$ ipython --no-banner

In [1]: import numpy as np

In [2]: np.set_printoptions(precision=1, suppress=True, linewidth=100, floatmode="fixed")

In [3]: E = np.array([[2, 1, 0, 4, 1, 3, 2],
   ...:     [0, 5, 5, 2, 3, 3, 5],
   ...:     [0, 0, 4, 5, 1, 0, 1],
   ...:     [0, 0, 0, 2, 2, 4, 5],
   ...:     [0, 0, 0, 0, 3, 3, 5],
   ...:     [0, 0, 0, 0, 0, 3, 5],
   ...:     [0, 0, 0, 0, 0, 0, 3]])

In [4]: # triangular: eigenvalues sit on the diagonal

In [5]: rng = np.random.default_rng(97)

In [6]: idx = rng.permutation(7)

In [7]: out = E[:, idx] * rng.choice([-1, 1], 7)

In [8]: out
Out[8]: 
array([[ 4,  3,  1, -1,  2,  2,  0],
       [ 2,  3,  5, -3,  0,  5, -5],
       [ 5,  0,  0, -1,  0,  1, -4],
       [ 2,  4,  0, -2,  0,  5,  0],
       [ 0,  3,  0, -3,  0,  5,  0],
       [ 0,  3,  0,  0,  0,  5,  0],
       [ 0,  0,  0,  0,  0,  3,  0]])

In [9]: U, _, vt = np.linalg.svd(E.T @ out)

In [10]: np.round(U @ vt, 1) + 0
Out[10]: 
array([[ 0.0,  0.0,  0.0,  0.0,  1.0,  0.0,  0.0],
       [ 0.0,  0.0,  1.0,  0.0,  0.0,  0.0,  0.0],
       [ 0.0,  0.0,  0.0,  0.0,  0.0,  0.0, -1.0],
       [ 1.0,  0.0,  0.0,  0.0,  0.0,  0.0,  0.0],
       [ 0.0,  0.0,  0.0, -1.0,  0.0,  0.0,  0.0],
       [ 0.0,  1.0,  0.0,  0.0,  0.0,  0.0,  0.0],
       [ 0.0,  0.0,  0.0,  0.0,  0.0,  1.0,  0.0]])

In [11]: vec = np.array([9, 9, -5, -1, 5, 3, -4])

In [12]: np.linalg.norm(out @ vec) <= np.linalg.norm(out, 2) * np.linalg.norm(vec) + 1e-9
Out[12]: np.True_

In [13]: np.sign((out @ vec).round(6))
Out[13]: array([1, 1, 1, 1, 1, 1, 1])

In [14]: out @ vec
Out[14]: array([75, 58, 65, 71, 45, 42,  9])

In [15]: out @ (2 * vec)
Out[15]: array([150, 116, 130, 142,  90,  84,  18])

In [16]: np.linalg.matrix_rank(E - E[0, 0] * np.eye(7))
Out[16]: np.int64(6)

In [17]: E @ E
Out[17]: 
array([[ 4,  7,  5, 18, 16, 37, 55],
       [ 0, 25, 45, 39, 33, 41, 85],
       [ 0,  0, 16, 30, 17, 23, 37],
       [ 0,  0,  0,  4, 10, 26, 55],
       [ 0,  0,  0,  0,  9, 18, 45],
       [ 0,  0,  0,  0,  0,  9, 30],
       [ 0,  0,  0,  0,  0,  0,  9]])

In [18]: vec = np.array([0, -3, -1, -2, -3, 0, 2])

In [19]: y = E @ vec

In [20]: y
Out[20]: array([-10, -23, -15,   0,   1,  10,   6])

In [21]: np.round(np.linalg.solve(E.T, E[1]), 1) + 0
Out[21]: array([0.0, 1.0, 0.0, 0.0, 0.0, 0.0, 0.0])

In [22]: np.linalg.solve(E, y)
Out[22]: array([ 0.0, -3.0, -1.0, -2.0, -3.0,  0.0,  2.0])

In [23]: data = np.load("test9.npy")

In [24]: data
Out[24]: 
array([[ 0,  1,  0,  0,  0],
       [ 2,  0,  0,  0,  0],
       [ 0,  0, -1,  0,  0],
       [ 0,  0,  0,  2,  0],
       [ 0,  0,  0,  0,  2]])

In [25]: # 4 groups of indices that never mix

In [26]: np.poly(data)
Out[26]: array([ 1.0, -3.0, -2.0, 10.0,  0.0, -8.0])

In [27]: np.linalg.eigvals(data)
Out[27]: array([ 1.4, -1.4, -1.0,  2.0,  2.0])

In [28]: np.einsum("ii->", data)
Out[28]: np.int64(3)

In [29]: vec = np.array([1, 0, 1, 0, 1])

In [30]: y = data @ vec

In [31]: coef, lr = np.zeros(5), 1 / np.linalg.norm(data, 2) ** 2

In [32]: for i in range(250):
    ...:     coef -= lr * data.T @ (data @ coef - y)
    ...:     if i % 50 == 0: print(i, round(np.linalg.norm(data @ coef - y), 1))
    ...: 
0 0.8
50 0.0
100 0.0
150 0.0
200 0.0

In [33]: coef
Out[33]: array([1.0, 0.0, 1.0, 0.0, 1.0])

In [34]: np.round(np.linalg.cond(data), 1)
Out[34]: np.float64(2.0)

In [35]: J = np.loadtxt("case1.csv", delimiter=",")

In [36]: J
Out[36]: 
array([[16.0,  0.0,  8.0,  7.0, -5.0],
       [ 1.0,  8.0,  4.0, -2.0,  7.0],
       [-7.0,  4.0,  6.0,  6.0,  1.0],
       [ 6.0, -8.0,  7.0,  0.0,  7.0],
       [ 6.0, -2.0,  4.0, -9.0,  9.0]])

In [37]: f = np.array([0, 0, 1, 0, 1])

In [38]: out = J + np.outer(f, np.eye(5)[3])

In [39]: out
Out[39]: 
array([[16.0,  0.0,  8.0,  7.0, -5.0],
       [ 1.0,  8.0,  4.0, -2.0,  7.0],
       [-7.0,  4.0,  6.0,  7.0,  1.0],
       [ 6.0, -8.0,  7.0,  0.0,  7.0],
       [ 6.0, -2.0,  4.0, -8.0,  9.0]])

In [40]: np.linalg.matrix_rank(np.linalg.inv(out) - np.linalg.inv(J), tol=1e-8)
Out[40]: np.int64(1)

In [41]: np.round(np.linalg.det(out) / np.linalg.det(J), 1), round(float(1 + np.linalg.solve(J, f)[3]), 1)
Out[41]: (np.float64(0.7), 0.7)

In [42]: X = np.array([[1.3, 0.3, 0.4, 0.2, 0.1, 0.4, -0.2],
    ...:     [0.3, 1.5, 0.0, 0.1, 0.8, 0.6, -0.2],
    ...:     [0.4, 0.0, 2.0, 0.4, -1.0, 0.1, -0.2],
    ...:     [0.2, 0.1, 0.4, 2.2, -0.7, -0.1, -0.5],
    ...:     [0.1, 0.8, -1.0, -0.7, 3.6, 1.2, 0.0],
    ...:     [0.4, 0.6, 0.1, -0.1, 1.2, 2.0, -0.2],
    ...:     [-0.2, -0.2, -0.2, -0.5, 0.0, -0.2, 1.3]])

In [43]: # symmetric

In [44]: w, V = np.linalg.eig(data)

In [45]: np.prod(w)
Out[45]: np.float64(8.0)

In [46]: data @ V[:, 0] - w[0] * V[:, 0]
Out[46]: array([0.0, 0.0, 0.0, 0.0, 0.0])

In [47]: np.sort(np.linalg.eigvals(np.linalg.inv(data)))
Out[47]: array([-1.0, -0.7,  0.5,  0.5,  0.7])

In [48]: w, V = np.linalg.eigh(X)

In [49]: vec = np.array([5, -3, 1, 2, 6, -7, 9])

In [50]: np.round(V * np.sqrt(w) @ V.T, 1) + 0
Out[50]: 
array([[ 1.1,  0.1,  0.2,  0.1,  0.0,  0.1, -0.1],
       [ 0.1,  1.2,  0.0,  0.1,  0.2,  0.2, -0.1],
       [ 0.2,  0.0,  1.4,  0.1, -0.3,  0.1, -0.1],
       [ 0.1,  0.1,  0.1,  1.4, -0.2,  0.0, -0.2],
       [ 0.0,  0.2, -0.3, -0.2,  1.8,  0.4,  0.0],
       [ 0.1,  0.2,  0.1,  0.0,  0.4,  1.3, -0.1],
       [-0.1, -0.1, -0.1, -0.2,  0.0, -0.1,  1.1]])

In [51]: (np.sign(V[:, -1].round(6)) == np.sign(V[0, -1].round(6))).astype(int)
Out[51]: array([1, 1, 0, 0, 1, 1, 1])

In [52]: np.round(V * np.maximum(w, 0) @ V.T, 1) + 0
Out[52]: 
array([[ 1.3,  0.3,  0.4,  0.2,  0.1,  0.4, -0.2],
       [ 0.3,  1.5,  0.0,  0.1,  0.8,  0.6, -0.2],
       [ 0.4,  0.0,  2.0,  0.4, -1.0,  0.1, -0.2],
       [ 0.2,  0.1,  0.4,  2.2, -0.7, -0.1, -0.5],
       [ 0.1,  0.8, -1.0, -0.7,  3.6,  1.2,  0.0],
       [ 0.4,  0.6,  0.1, -0.1,  1.2,  2.0, -0.2],
       [-0.2, -0.2, -0.2, -0.5,  0.0, -0.2,  1.3]])

In [53]: round(float(vec @ X @ vec), 1)
Out[53]: 231.7

In [54]: round(float(np.abs(X).sum(axis=1).max()), 1), round(float(np.abs(w).max()), 1)
Out[54]: (7.4, 5.0)
